$ python3 -q
>>> import numpy as np
>>> from numpy import linalg as LA
>>> np.set_printoptions(precision=3, suppress=True, linewidth=100, floatmode="fixed")
>>> W0 = np.loadtxt("test11.csv", delimiter=",")
>>> print(W0)
[[-9.000  3.000  9.000 -3.000]
 [ 6.000  3.000 -6.000 -3.000]
 [-6.000  2.000 -6.000  2.000]
 [ 4.000  2.000  4.000  2.000]]
>>> B = W0 / np.sqrt((W0 ** 2).mean(axis=1, keepdims=True))
>>> print(LA.matrix_rank(B) == LA.matrix_rank(W0))
True
>>> print(W0 - W0.mean(axis=1, keepdims=True))
[[-9.000  3.000  9.000 -3.000]
 [ 6.000  3.000 -6.000 -3.000]
 [-4.000  4.000 -4.000  4.000]
 [ 1.000 -1.000  1.000 -1.000]]
>>> print(LA.norm(B, axis=1))
[2.000 2.000 2.000 2.000]
>>> q = W0.astype(float).copy()
>>> for j in range(4):
...     q[:, j] -= q[:, :j] @ (q[:, :j].T @ q[:, j])
...     q[:, j] /= LA.norm(q[:, j])
... 
>>> print(np.round(q.T @ q, 3) + 0)
[[1.000 0.000 0.000 0.000]
 [0.000 1.000 0.000 0.000]
 [0.000 0.000 1.000 0.000]
 [0.000 0.000 0.000 1.000]]
>>> B = np.array([[0], [-2], [0], [-2], [-2]])
>>> basis = np.array([[3, -3, 2, 7]])
>>> rng = np.random.default_rng(8935)
>>> K = B @ basis + 0.02 * rng.normal(size=(5, 4))
>>> print(K)
[[  0.032  -0.003  -0.025   0.026]
 [ -5.992   5.957  -3.970 -13.977]
 [  0.029   0.006  -0.018  -0.004]
 [ -5.994   6.004  -4.034 -13.974]
 [ -6.022   5.976  -3.959 -14.028]]
>>> B = K + rng.integers(-2, 3, (5, 1)) @ rng.integers(-2, 3, (1, 4))
>>> print(B)
[[  0.032  -0.003  -0.025   0.026]
 [ -3.992   3.957  -3.970 -11.977]
 [  2.029  -1.994  -0.018   1.996]
 [ -9.994  10.004  -4.034 -17.974]
 [ -4.022   3.976  -3.959 -12.028]]
>>> print(np.round(LA.svd(B - K, compute_uv=False), 3) + 0)
[9.165 0.000 0.000 0.000]
>>> print(round(LA.norm(B[2] - B[0]), 3))
3.441
>>> print(np.round(B[2] @ B[0], 3))
0.122
>>> print(LA.norm(B, axis=0))
[11.667 11.642  6.908 24.803]
>>> print(round(LA.norm(B, 2), 3))
30.305
>>> T = np.stack([K, 2 * K, K[::-1]])
>>> print(LA.matrix_rank(T))
[4 4 4]
>>> print(np.einsum("bij,cij->bc", T, T))
[[ 850.469 1700.937  565.096]
 [1700.937 3401.875 1130.191]
 [ 565.096 1130.191  850.469]]
>>> print(LA.norm(T, axis=(1, 2)))
[29.163 58.326 29.163]
>>> print(T.shape)
(3, 5, 4)
>>> B = np.array([[2, 1, 5], [5, 5, 0]])
>>> basis = np.kron(B, K)
>>> print(LA.matrix_rank(basis))
8
>>> print(basis.shape)
(10, 12)
>>> J = np.load("m.npy")
>>> print(J)
[[-1  1  2  0 -1]
 [ 2  0  0  1 -1]
 [-2 -2  1  2  2]
 [-2 -2  1  2  2]]
>>> print(LA.norm(J, axis=1).argmax())
2
>>> print(np.round(LA.norm(J[2] - J[0]), 3))
4.899
>>> print(LA.norm(J, axis=0))
[3.606 3.000 2.449 3.000 3.162]
>>> print(round(LA.norm(J[2], 1), 3), round(float(LA.norm(J[2], np.inf)), 3))
9.0 2.0
>>> print(np.round(LA.norm(J) ** 2 / LA.norm(J, 2) ** 2, 3))
1.339
>>> U, sv, vt = LA.svd(J)
>>> print(np.argmax(sv[:-1] / (sv[1:] + 1e-6)) + 1)
3
>>> B = U[:, :3] @ np.diag(sv[:3]) @ vt[:3]
>>> print(round(float(LA.norm(J - B) / LA.norm(J)), 3))
0.0
>>> print(round(LA.norm(J - B, 2), 3), round(float(sv[3]), 3))
0.0 0.0
>>> print(np.round(np.abs(J - B).max(), 3))
0.0
>>> print(LA.matrix_rank(J, rtol=0.05))
3
>>> print(round(float(LA.norm(J, 2) / LA.norm(J)), 3))
0.864
>>> print(np.argsort(-LA.norm(J, axis=0).round(6), kind="stable")[:3])
[0 4 1]
>>> B = np.array([[-3, -3, -3, -1, -2],
...     [-1, 3, -2, -3, 3],
...     [2, -2, 1, -3, 1],
...     [0, 1, 3, 0, 3],
...     [1, 1, 2, -2, 3]])
>>> A = B.T @ B
>>> print(A)
[[ 15   3  15  -2   8]
 [  3  24   6  -2  19]
 [ 15   6  27   2  16]
 [ -2  -2   2  23 -16]
 [  8  19  16 -16  32]]
>>> r = LA.matrix_rank(J)
>>> print(r)
3
>>> null = LA.svd(J)[2][r:].T
>>> print(LA.matrix_rank(J.T @ J), LA.matrix_rank(J @ J.T))
3 3
>>> print([int(LA.matrix_rank(J[:, :j + 1])) for j in range(5)])
[1, 2, 3, 3, 3]
>>> print([int(LA.matrix_rank(J[:i])) for i in range(1, len(J) + 1)])
[1, 2, 3, 3]
>>> idx = rng.permutation(5)
>>> print(idx)
[1 0 4 2 3]
>>> B = A[idx][:, idx]
>>> print(np.trace(B))
121
>>> print(round(LA.det(B), 3), round(LA.det(A[idx]), 3))
4356.0 -4356.0
>>> print(np.sort(np.abs(LA.eigvals(B))))
[ 0.019  5.892 20.208 30.461 64.421]
>>> print(A @ A)
[[ 527  363  772 -180  705]
 [ 363  986  651 -392 1216]
 [ 772  651 1250 -198 1146]
 [-180 -392 -198  797 -902]
 [ 705 1216 1146 -902 1961]]
>>> print(np.allclose(A, A.T))
True
>>> print(round(np.abs(LA.eigvals(A)).max(), 3))
64.421
>>> print(np.sort(np.abs(LA.eigvals(A))))
[ 0.019  5.892 20.208 30.461 64.421]
>>> print(round(float(LA.det(A)), 3))
4356.0
>>> F = np.load("data.npy")
>>> print(F)
[[ -2 -10   1]
 [ -1  -5  -2]
 [  2  10  -2]
 [ -1  -5  -2]
 [  2  10   2]]
>>> vec = np.array([1, 1, 0])
>>> print(F @ np.eye(3)[1])
[-10.000  -5.000  10.000  -5.000  10.000]
>>> print((F * vec).sum(axis=1))
[-12  -6  12  -6  12]
>>> print(F @ (2 * vec))
[-24 -12  24 -12  24]
